$ python3 -q
>>> import numpy as np
>>> import numpy.linalg as la
>>> np.set_printoptions(suppress=True, linewidth=100)
>>> u = np.array([-2, 1, 3, -2, 3, 2]) + 0.5
>>> data = np.outer(u, u) / (u @ u)
>>> print(data.round(1))
[[ 0.1 -0.1 -0.1  0.1 -0.1 -0.1]
 [-0.1  0.1  0.1 -0.1  0.1  0.1]
 [-0.1  0.1  0.3 -0.1  0.3  0.2]
 [ 0.1 -0.1 -0.1  0.1 -0.1 -0.1]
 [-0.1  0.1  0.3 -0.1  0.3  0.2]
 [-0.1  0.1  0.2 -0.1  0.2  0.2]]
>>> evals, V = la.eigh(data)
>>> np.unique(evals.round(6) + 0, return_counts=True)[1]
array([5, 1])
>>> print(np.round(V.T @ data @ V, 1) + 0)
[[0. 0. 0. 0. 0. 0.]
 [0. 0. 0. 0. 0. 0.]
 [0. 0. 0. 0. 0. 0.]
 [0. 0. 0. 0. 0. 0.]
 [0. 0. 0. 0. 0. 0.]
 [0. 0. 0. 0. 0. 1.]]
>>> np.round(np.abs(V[:, -1]), 1)
array([0.2, 0.2, 0.6, 0.2, 0.6, 0.4])
>>> np.round(la.svd(data, compute_uv=False), 1) + 0
array([1., 0., 0., 0., 0., 0.])
>>> np.round(V.T @ V, 1) + 0
array([[1., 0., 0., 0., 0., 0.],
       [0., 1., 0., 0., 0., 0.],
       [0., 0., 1., 0., 0., 0.],
       [0., 0., 0., 1., 0., 0.],
       [0., 0., 0., 0., 1., 0.],
       [0., 0., 0., 0., 0., 1.]])
>>> np.round(data.ravel(order="F"), 1)
array([ 0.1, -0.1, -0.1,  0.1, -0.1, -0.1, -0.1,  0.1,  0.1, -0.1,  0.1,  0.1, -0.1,  0.1,  0.3,
       -0.1,  0.3,  0.2,  0.1, -0.1, -0.1,  0.1, -0.1, -0.1, -0.1,  0.1,  0.3, -0.1,  0.3,  0.2,
       -0.1,  0.1,  0.2, -0.1,  0.2,  0.2])
>>> T = data.reshape(6, 2, -1)
>>> T[:, 0].round(1)
array([[ 0.1, -0.1, -0.1],
       [-0.1,  0.1,  0.1],
       [-0.1,  0.1,  0.3],
       [ 0.1, -0.1, -0.1],
       [-0.1,  0.1,  0.3],
       [-0.1,  0.1,  0.2]])
>>> print(T.shape)
(6, 2, 3)
>>> mat = np.load("layer6.npy")
>>> print(mat.round(1) + 0)
[[ 0.6  0.   0.  -0.2  0.3  0.1  0.   0.4]
 [ 0.   0.6  0.   0.  -0.4  0.2  0.   0.2]
 [ 0.   0.   0.9 -0.1 -0.1 -0.1 -0.3  0. ]
 [-0.2  0.  -0.1  0.6 -0.1 -0.3  0.   0.2]
 [ 0.3 -0.4 -0.1 -0.1  0.3 -0.1  0.   0. ]
 [ 0.1  0.2 -0.1 -0.3 -0.1  0.3  0.1 -0.1]
 [ 0.   0.  -0.3  0.   0.   0.1  0.1  0. ]
 [ 0.4  0.2  0.   0.2  0.  -0.1  0.   0.6]]
>>> # null space of dimension 4
>>> print(np.round(np.trace(la.pinv(mat) @ mat), 1))
4.0
>>> np.unique(mat.round(6), axis=0).shape
(8, 8)
>>> la.lstsq(mat[:-1].T, mat[-1])[2]
np.int32(4)
>>> np.round(mat @ la.pinv(mat) @ mat, 1) + 0
array([[ 0.6,  0. ,  0. , -0.2,  0.3,  0.1,  0. ,  0.4],
       [ 0. ,  0.6,  0. ,  0. , -0.4,  0.2,  0. ,  0.2],
       [ 0. ,  0. ,  0.9, -0.1, -0.1, -0.1, -0.3,  0. ],
       [-0.2,  0. , -0.1,  0.6, -0.1, -0.3,  0. ,  0.2],
       [ 0.3, -0.4, -0.1, -0.1,  0.3, -0.1,  0. ,  0. ],
       [ 0.1,  0.2, -0.1, -0.3, -0.1,  0.3,  0.1, -0.1],
       [ 0. ,  0. , -0.3,  0. ,  0. ,  0.1,  0.1,  0. ],
       [ 0.4,  0.2,  0. ,  0.2,  0. , -0.1,  0. ,  0.6]])
>>> np.abs(np.diag(la.qr(mat)[1])) > 1e-9
array([ True,  True,  True,  True, False, False, False, False])
